$ python -q
>>> import numpy as np
>>> np.set_printoptions(suppress=True, linewidth=140)
>>> E = np.load("out11.npy")
>>> E
array([[ 0,  3,  1,  2, -1,  0,  3,  0,  0, -3, -1,  3,  0, -1,  2],
       [-3,  0,  0,  2, -1,  0, -1,  3, -3,  0,  1,  1, -3,  0,  0],
       [-1,  0,  0,  0,  1,  3,  1, -2,  2, -1,  2, -1,  1, -3,  2],
       [-2, -2,  0,  0,  1, -1,  1, -3,  0,  0, -3,  2, -3,  1,  0],
       [ 1,  1, -1, -1,  0, -1, -1,  0,  1,  0, -3,  0, -3,  0, -2],
       [ 0,  0, -3,  1,  1,  0, -1,  2,  0,  1,  0,  2,  2, -2,  1],
       [-3,  1, -1, -1,  1,  1,  0,  0,  0, -2,  2, -1,  2, -2,  0],
       [ 0, -3,  2,  3,  0, -2,  0,  0,  1,  1,  2,  3,  0, -1, -2],
       [ 0,  3, -2,  0, -1,  0,  0, -1,  0,  3,  0,  0, -1,  0, -2],
       [ 3,  0,  1,  0,  0, -1,  2, -1, -3,  0,  0,  2, -2,  0,  2],
       [ 1, -1, -2,  3,  3,  0, -2, -2,  0,  0,  0, -3,  0,  0, -1],
       [-3, -1,  1, -2,  0, -2,  1, -3,  0, -2,  3,  0,  0,  2,  0],
       [ 0,  3, -1,  3,  3, -2, -2,  0,  1,  2,  0,  0,  0, -1,  3],
       [ 1,  0,  3, -1,  0,  2,  2,  1,  0,  0,  0, -2,  1,  0, -3],
       [-2,  0, -2,  0,  2, -1,  0,  2,  2, -2,  1,  0, -3,  3,  0]])
>>> # antisymmetric, zero diagonal
>>> x = np.array([-6, -4, 8, -6, 6, -7, 1, 9, 4, -7, -9, 7, -2, 8, 3])
>>> x @ E @ x
np.int64(0)
>>> np.round(np.linalg.eigvals(E).real, 1) + 0
array([0., 0., 0., 0., 0., 0., 0., 0., 0., 0., 0., 0., 0., 0., 0.])
>>> q = np.linalg.solve(np.eye(15) - E, np.eye(15) + E)
>>> print(np.round(np.linalg.det(q), 1))
1.0
>>> mat = np.load("test9.npy")
>>> mat.round(1) + 0
array([[ 0.4, -0.1,  0. ,  0. , -0.2,  0. ,  0.2, -0.1, -0.1, -0.1, -0.1,  0.3,  0.2],
       [-0.1,  0.6,  0. ,  0.1,  0.1,  0.1,  0. ,  0.2,  0.3,  0.2, -0.1,  0.2, -0.1],
       [ 0. ,  0. ,  0.5,  0. , -0.2, -0.2, -0.1, -0.1,  0.2,  0.1, -0.2, -0.1,  0.1],
       [ 0. ,  0.1,  0. ,  0.7,  0.2,  0.1, -0.1, -0.2,  0.1, -0.2,  0. ,  0. ,  0.3],
       [-0.2,  0.1, -0.2,  0.2,  0.3,  0. ,  0.2,  0.1,  0. ,  0. ,  0.1, -0.2,  0. ],
       [ 0. ,  0.1, -0.2,  0.1,  0. ,  0.7,  0. , -0.2, -0.2,  0.2, -0.3,  0. , -0.1],
       [ 0.2,  0. , -0.1, -0.1,  0.2,  0. ,  0.8,  0. ,  0.1,  0.1, -0.1, -0.1,  0. ],
       [-0.1,  0.2, -0.1, -0.2,  0.1, -0.2,  0. ,  0.7, -0.1, -0.1, -0.2,  0. ,  0.2],
       [-0.1,  0.3,  0.2,  0.1,  0. , -0.2,  0.1, -0.1,  0.4,  0. ,  0. ,  0. , -0.1],
       [-0.1,  0.2,  0.1, -0.2,  0. ,  0.2,  0.1, -0.1,  0. ,  0.7,  0.2,  0. ,  0.2],
       [-0.1, -0.1, -0.2,  0. ,  0.1, -0.3, -0.1, -0.2,  0. ,  0.2,  0.7,  0.1,  0. ],
       [ 0.3,  0.2, -0.1,  0. , -0.2,  0. , -0.1,  0. ,  0. ,  0. ,  0.1,  0.7,  0. ],
       [ 0.2, -0.1,  0.1,  0.3,  0. , -0.1,  0. ,  0.2, -0.1,  0.2,  0. ,  0. ,  0.7]])
>>> # rank 8
>>> left, sigma, Vt = np.linalg.svd(mat)
>>> np.argmax(sigma[:-1] / (sigma[1:] + 1e-6)) + 1
np.int64(8)
>>> sigma.round(1) + 0
array([1., 1., 1., 1., 1., 1., 1., 1., 0., 0., 0., 0., 0.])
>>> out = left[:, :8] @ np.diag(sigma[:8]) @ Vt[:8]
>>> np.linalg.matrix_rank(mat, rtol=0.05)
np.int64(8)
>>> np.linalg.matrix_rank(out)
np.int64(8)
>>> round(float(np.abs(mat - out).max()), 1)
0.0
>>> np.round(np.linalg.norm(mat - out, 2), 1), round(float(sigma[8]), 1)
(np.float64(0.0), 0.0)
>>> x = np.array([-4, -8, 7, -8, -3, -6, 9, 8, 4, -4, -7, -9, 5])
>>> np.round(np.linalg.eigvalsh(2 * mat - np.eye(13)), 1)
array([-1., -1., -1., -1., -1.,  1.,  1.,  1.,  1.,  1.,  1.,  1.,  1.])
>>> np.trace(mat)
np.float64(8.0)
